In [1]: import numpy as np

In [2]: import numpy.linalg as la

In [3]: np.set_printoptions(precision=1, suppress=True, linewidth=160, legacy="1.25")

In [4]: K = 0.7 ** np.abs(np.subtract.outer(np.arange(6), np.arange(6)))

In [5]: print(K)
[[1.  0.7 0.5 0.3 0.2 0.2]
 [0.7 1.  0.7 0.5 0.3 0.2]
 [0.5 0.7 1.  0.7 0.5 0.3]
 [0.3 0.5 0.7 1.  0.7 0.5]
 [0.2 0.3 0.5 0.7 1.  0.7]
 [0.2 0.2 0.3 0.5 0.7 1. ]]

In [6]: # symmetric, so the eigenvalues are real

In [7]: x0 = np.ones(6)

In [8]: for _ in range(3):
   ...:     x0 = K @ x0
   ...:     x0 /= la.norm(x0)
   ...:     print(round(x0 @ K @ x0, 1))
   ...: 
3.4
3.4
3.4

In [9]: print(x0)
[0.3 0.4 0.5 0.5 0.4 0.3]

In [10]: print(round(la.eigvalsh(K)[-1], 1))
3.4

In [11]: B = np.array([[-6, -9, 8],
    ...:     [1, 1, -7],
    ...:     [1, 5, 2],
    ...:     [5, 3, -3],
    ...:     [4, 0, -3],
    ...:     [4, 3, -5]])

In [12]: print(np.vstack([K, B.T]).shape)
(9, 6)

In [13]: print(la.matrix_rank(np.vstack([K, B.T])))
6

In [14]: rng = np.random.default_rng(7478)

In [15]: lab = rng.permutation(6)

In [16]: print(lab)
[3 2 5 0 1 4]

In [17]: B = K[lab][:, lab]

In [18]: print(np.trace(B))
6.0

In [19]: print(B)
[[1.  0.7 0.5 0.3 0.5 0.7]
 [0.7 1.  0.3 0.5 0.7 0.5]
 [0.5 0.3 1.  0.2 0.2 0.7]
 [0.3 0.5 0.2 1.  0.7 0.2]
 [0.5 0.7 0.2 0.7 1.  0.3]
 [0.7 0.5 0.7 0.2 0.3 1. ]]

In [20]: print(np.diag(B))
[1. 1. 1. 1. 1. 1.]

In [21]: print(np.sort(np.abs(la.eigvals(B))))
[0.2 0.2 0.3 0.6 1.3 3.4]

In [22]: x0 = np.ones(6)

In [23]: for _ in range(5):
    ...:     x0 = B @ x0
    ...:     x0 /= la.norm(x0)
    ...:     print(round(x0 @ B @ x0, 1))
    ...: 
3.4
3.4
3.4
3.4
3.4

In [24]: print(np.round(la.eigvalsh(B)[-1], 1))
3.4

In [25]: A = np.loadtxt("case11.csv", delimiter=",")

In [26]: print(A)
[[ 0.  2. -1.  0.  0.  0.]
 [ 1.  0.  2.  0.  0.  0.]
 [-1.  2.  2.  0.  0.  0.]
 [ 0. -4.  2.  0. -8.  4.]
 [-2.  0. -4. -4.  0. -8.]
 [ 2. -4. -4.  4. -8. -8.]]

In [27]: L = la.cholesky(K)

In [28]: print(L @ L.T)
[[1.  0.7 0.5 0.3 0.2 0.2]
 [0.7 1.  0.7 0.5 0.3 0.2]
 [0.5 0.7 1.  0.7 0.5 0.3]
 [0.3 0.5 0.7 1.  0.7 0.5]
 [0.2 0.3 0.5 0.7 1.  0.7]
 [0.2 0.2 0.3 0.5 0.7 1. ]]

In [29]: print(np.diag(L) ** 2)
[1.  0.5 0.5 0.5 0.5 0.5]

In [30]: print(L)
[[1.  0.  0.  0.  0.  0. ]
 [0.7 0.7 0.  0.  0.  0. ]
 [0.5 0.5 0.7 0.  0.  0. ]
 [0.3 0.3 0.5 0.7 0.  0. ]
 [0.2 0.2 0.3 0.5 0.7 0. ]
 [0.2 0.2 0.2 0.3 0.5 0.7]]

In [31]: print(np.round(np.prod(np.diag(L)) ** 2, 1), round(float(la.det(K)), 1))
0.0 0.0

In [32]: u = np.array([-2, 2, 2, 3, 3, 1])

In [33]: B = A + np.outer(u, np.eye(6)[3])

In [34]: print(la.matrix_rank(B - A))
1

In [35]: print(la.matrix_rank(la.inv(B) - la.inv(A), tol=1e-8))
1

In [36]: print(B)
[[ 0.  2. -1. -2.  0.  0.]
 [ 1.  0.  2.  2.  0.  0.]
 [-1.  2.  2.  2.  0.  0.]
 [ 0. -4.  2.  3. -8.  4.]
 [-2.  0. -4. -1.  0. -8.]
 [ 2. -4. -4.  5. -8. -8.]]

In [37]: print(round(la.det(B) / la.det(A), 1), np.round(1 + la.solve(A, u)[3], 1))
0.6 0.6

In [38]: B = A / np.sqrt((A ** 2).mean(axis=1, keepdims=True))

In [39]: print(B[2])
[-0.8  1.6  1.6  0.   0.   0. ]

In [40]: print(la.matrix_rank(A - A.mean(axis=1, keepdims=True)))
5

In [41]: print(la.matrix_rank(B) == la.matrix_rank(A))
True

In [42]: print(la.norm(B, axis=1))
[2.4 2.4 2.4 2.4 2.4 2.4]

In [43]: print(round(la.norm(A[0] - A[2]), 1))
3.2

In [44]: print(round(float(la.norm(A, "nuc")), 1))
38.1

In [45]: print(round(float(la.norm(A, 1)), 1), round(float(la.norm(A, np.inf)), 1))
20.0 30.0

In [46]: print(la.norm(A, axis=1).argmax())
5

In [47]: arr = np.array([[4.0, 4.0, 0.0, 0.0, 0.0, 0.0, 0.0],
    ...:     [4.0, 6.0, 4.0, 0.0, 0.0, 0.0, 0.0],
    ...:     [0.0, 4.0, 2.0, 4.0, 0.0, 0.0, 0.0],
    ...:     [0.0, 0.0, 4.0, 7.0, 4.0, 0.0, 0.0],
    ...:     [0.0, 0.0, 0.0, 4.0, 9.0, 4.0, 0.0],
    ...:     [0.0, 0.0, 0.0, 0.0, 4.0, 7.0, 4.0],
    ...:     [0.0, 0.0, 0.0, 0.0, 0.0, 4.0, 8.0]])

In [48]: # symmetric

In [49]: blk = np.stack([arr, 5 * arr, arr[::-1]])

In [50]: print(np.einsum("bij,cij->bc", blk, blk))
[[  491.  2455.   113.]
 [ 2455. 12275.   565.]
 [  113.   565.   491.]]

In [51]: print((blk @ arr.T).shape)
(3, 7, 7)

In [52]: q, Rm = la.qr(arr)

In [53]: print(np.allclose(Rm.T @ Rm, arr.T @ arr))
True

In [54]: print(q)
[[-0.7  0.2 -0.3 -0.4  0.3 -0.2 -0.2]
 [-0.7 -0.2  0.3  0.4 -0.3  0.2  0.2]
 [-0.  -0.9 -0.1 -0.2  0.2 -0.1 -0.1]
 [-0.  -0.   0.9 -0.3  0.2 -0.1 -0.1]
 [-0.  -0.   0.  -0.7 -0.6  0.3  0.3]
 [-0.  -0.   0.  -0.  -0.6 -0.6 -0.6]
 [-0.  -0.   0.  -0.  -0.  -0.7  0.7]]

In [55]: print(np.round(np.trace(q @ q.T), 1))
7.0

In [56]: print(np.round(q.T @ q, 1) + 0)
[[1. 0. 0. 0. 0. 0. 0.]
 [0. 1. 0. 0. 0. 0. 0.]
 [0. 0. 1. 0. 0. 0. 0.]
 [0. 0. 0. 1. 0. 0. 0.]
 [0. 0. 0. 0. 1. 0. 0.]
 [0. 0. 0. 0. 0. 1. 0.]
 [0. 0. 0. 0. 0. 0. 1.]]

In [57]: lab = rng.permutation(7)

In [58]: print(lab)
[3 0 2 4 6 5 1]

In [59]: B = arr[lab][:, lab]

In [60]: print(np.round(la.det(B), 1), round(float(la.det(arr[lab])), 1))
-76928.0 -76928.0

In [61]: print(np.trace(B))
43.0

In [62]: print(np.diag(B))
[7. 4. 2. 9. 8. 7. 6.]

In [63]: print(np.sort(np.abs(la.eigvals(B))))
[ 1.2  2.5  2.6  6.2  9.8 11.3 14.7]

In [64]: print(B)
[[7. 0. 4. 4. 0. 0. 0.]
 [0. 4. 0. 0. 0. 0. 4.]
 [4. 0. 2. 0. 0. 0. 4.]
 [4. 0. 0. 9. 0. 4. 0.]
 [0. 0. 0. 0. 8. 4. 0.]
 [0. 0. 0. 4. 4. 7. 0.]
 [0. 4. 4. 0. 0. 0. 6.]]

In [65]: Uu, sv, Vh = la.svd(B, full_matrices=False)

In [66]: print(round(np.sqrt((sv ** 2).sum()), 1), np.round(la.norm(B), 1))
22.2 22.2

In [67]: print(sv / sv[0])
[1.  0.8 0.7 0.4 0.2 0.2 0.1]

In [68]: print(sv)
[14.7 11.3  9.8  6.2  2.6  2.5  1.2]

In [69]: print((sv > 1e-8).sum())
7

In [70]: print(np.allclose(Uu * sv @ Vh, B))
True

In [71]: E = np.minimum.outer(np.arange(1, 13), np.arange(1, 13)) * -1

In [72]: print(E)
[[ -1  -1  -1  -1  -1  -1  -1  -1  -1  -1  -1  -1]
 [ -1  -2  -2  -2  -2  -2  -2  -2  -2  -2  -2  -2]
 [ -1  -2  -3  -3  -3  -3  -3  -3  -3  -3  -3  -3]
 [ -1  -2  -3  -4  -4  -4  -4  -4  -4  -4  -4  -4]
 [ -1  -2  -3  -4  -5  -5  -5  -5  -5  -5  -5  -5]
 [ -1  -2  -3  -4  -5  -6  -6  -6  -6  -6  -6  -6]
 [ -1  -2  -3  -4  -5  -6  -7  -7  -7  -7  -7  -7]
 [ -1  -2  -3  -4  -5  -6  -7  -8  -8  -8  -8  -8]
 [ -1  -2  -3  -4  -5  -6  -7  -8  -9  -9  -9  -9]
 [ -1  -2  -3  -4  -5  -6  -7  -8  -9 -10 -10 -10]
 [ -1  -2  -3  -4  -5  -6  -7  -8  -9 -10 -11 -11]
 [ -1  -2  -3  -4  -5  -6  -7  -8  -9 -10 -11 -12]]

In [73]: B = E / la.norm(E, axis=1, keepdims=True)

In [74]: cov = B @ B.T

In [75]: print(la.norm(B, axis=1))
[1. 1. 1. 1. 1. 1. 1. 1. 1. 1. 1. 1.]

In [76]: print(np.argwhere(np.triu(np.abs(cov) > 0.95, 1)))
[[ 0  1]
 [ 0  2]
 [ 0  3]
 [ 0  4]
 [ 1  2]
 [ 1  3]
 [ 1  4]
 [ 1  5]
 [ 2  3]
 [ 2  4]
 [ 2  5]
 [ 2  6]
 [ 2  7]
 [ 3  4]
 [ 3  5]
 [ 3  6]
 [ 3  7]
 [ 3  8]
 [ 3  9]
 [ 4  5]
 [ 4  6]
 [ 4  7]
 [ 4  8]
 [ 4  9]
 [ 4 10]
 [ 4 11]
 [ 5  6]
 [ 5  7]
 [ 5  8]
 [ 5  9]
 [ 5 10]
 [ 5 11]
 [ 6  7]
 [ 6  8]
 [ 6  9]
 [ 6 10]
 [ 6 11]
 [ 7  8]
 [ 7  9]
 [ 7 10]
 [ 7 11]
 [ 8  9]
 [ 8 10]
 [ 8 11]
 [ 9 10]
 [ 9 11]
 [10 11]]

In [77]: print(cov)
[[1.  1.  1.  1.  1.  0.9 0.9 0.9 0.9 0.9 0.9 0.9]
 [1.  1.  1.  1.  1.  1.  0.9 0.9 0.9 0.9 0.9 0.9]
 [1.  1.  1.  1.  1.  1.  1.  1.  0.9 0.9 0.9 0.9]
 [1.  1.  1.  1.  1.  1.  1.  1.  1.  1.  0.9 0.9]
 [1.  1.  1.  1.  1.  1.  1.  1.  1.  1.  1.  1. ]
 [0.9 1.  1.  1.  1.  1.  1.  1.  1.  1.  1.  1. ]
 [0.9 0.9 1.  1.  1.  1.  1.  1.  1.  1.  1.  1. ]
 [0.9 0.9 1.  1.  1.  1.  1.  1.  1.  1.  1.  1. ]
 [0.9 0.9 0.9 1.  1.  1.  1.  1.  1.  1.  1.  1. ]
 [0.9 0.9 0.9 1.  1.  1.  1.  1.  1.  1.  1.  1. ]
 [0.9 0.9 0.9 0.9 1.  1.  1.  1.  1.  1.  1.  1. ]
 [0.9 0.9 0.9 0.9 1.  1.  1.  1.  1.  1.  1.  1. ]]

In [78]: ev, evecs = la.eigh(E)

In [79]: print(evecs @ np.diag(ev) @ evecs.T)
[[ -1.  -1.  -1.  -1.  -1.  -1.  -1.  -1.  -1.  -1.  -1.  -1.]
 [ -1.  -2.  -2.  -2.  -2.  -2.  -2.  -2.  -2.  -2.  -2.  -2.]
 [ -1.  -2.  -3.  -3.  -3.  -3.  -3.  -3.  -3.  -3.  -3.  -3.]
 [ -1.  -2.  -3.  -4.  -4.  -4.  -4.  -4.  -4.  -4.  -4.  -4.]
 [ -1.  -2.  -3.  -4.  -5.  -5.  -5.  -5.  -5.  -5.  -5.  -5.]
 [ -1.  -2.  -3.  -4.  -5.  -6.  -6.  -6.  -6.  -6.  -6.  -6.]
 [ -1.  -2.  -3.  -4.  -5.  -6.  -7.  -7.  -7.  -7.  -7.  -7.]
 [ -1.  -2.  -3.  -4.  -5.  -6.  -7.  -8.  -8.  -8.  -8.  -8.]
 [ -1.  -2.  -3.  -4.  -5.  -6.  -7.  -8.  -9.  -9.  -9.  -9.]
 [ -1.  -2.  -3.  -4.  -5.  -6.  -7.  -8.  -9. -10. -10. -10.]
 [ -1.  -2.  -3.  -4.  -5.  -6.  -7.  -8.  -9. -10. -11. -11.]
 [ -1.  -2.  -3.  -4.  -5.  -6.  -7.  -8.  -9. -10. -11. -12.]]

In [80]: print(la.eigvalsh(E @ E))
[   0.1    0.1    0.1    0.1    0.1    0.2    0.4    0.8    1.9    6.9   50.7 4020.7]

In [81]: print(np.unique(ev.round(6) + 0, return_counts=True)[1])
[1 1 1 1 1 1 1 1 1 1 1 1]

In [82]: print(ev.sum(), np.trace(E))
-78.0 -78

In [83]: print(la.svd(E, compute_uv=False))
[63.4  7.1  2.6  1.4  0.9  0.6  0.5  0.4  0.3  0.3  0.3  0.3]

In [84]: print(la.eigvalsh(E + 3 * np.eye(12)))
[-60.4  -4.1   0.4   1.6   2.1   2.4   2.5   2.6   2.7   2.7   2.7   2.7]

In [85]: print(np.round(evecs.T @ E @ evecs, 1) + 0)
[[-63.4   0.    0.    0.    0.    0.    0.    0.    0.    0.    0.    0. ]
 [  0.   -7.1   0.    0.    0.    0.    0.    0.    0.    0.    0.    0. ]
 [  0.    0.   -2.6   0.    0.    0.    0.    0.    0.    0.    0.    0. ]
 [  0.    0.    0.   -1.4   0.    0.    0.    0.    0.    0.    0.    0. ]
 [  0.    0.    0.    0.   -0.9   0.    0.    0.    0.    0.    0.    0. ]
 [  0.    0.    0.    0.    0.   -0.6   0.    0.    0.    0.    0.    0. ]
 [  0.    0.    0.    0.    0.    0.   -0.5   0.    0.    0.    0.    0. ]
 [  0.    0.    0.    0.    0.    0.    0.   -0.4   0.    0.    0.    0. ]
 [  0.    0.    0.    0.    0.    0.    0.    0.   -0.3   0.    0.    0. ]
 [  0.    0.    0.    0.    0.    0.    0.    0.    0.   -0.3   0.    0. ]
 [  0.    0.    0.    0.    0.    0.    0.    0.    0.    0.   -0.3   0. ]
 [  0.    0.    0.    0.    0.    0.    0.    0.    0.    0.    0.   -0.3]]
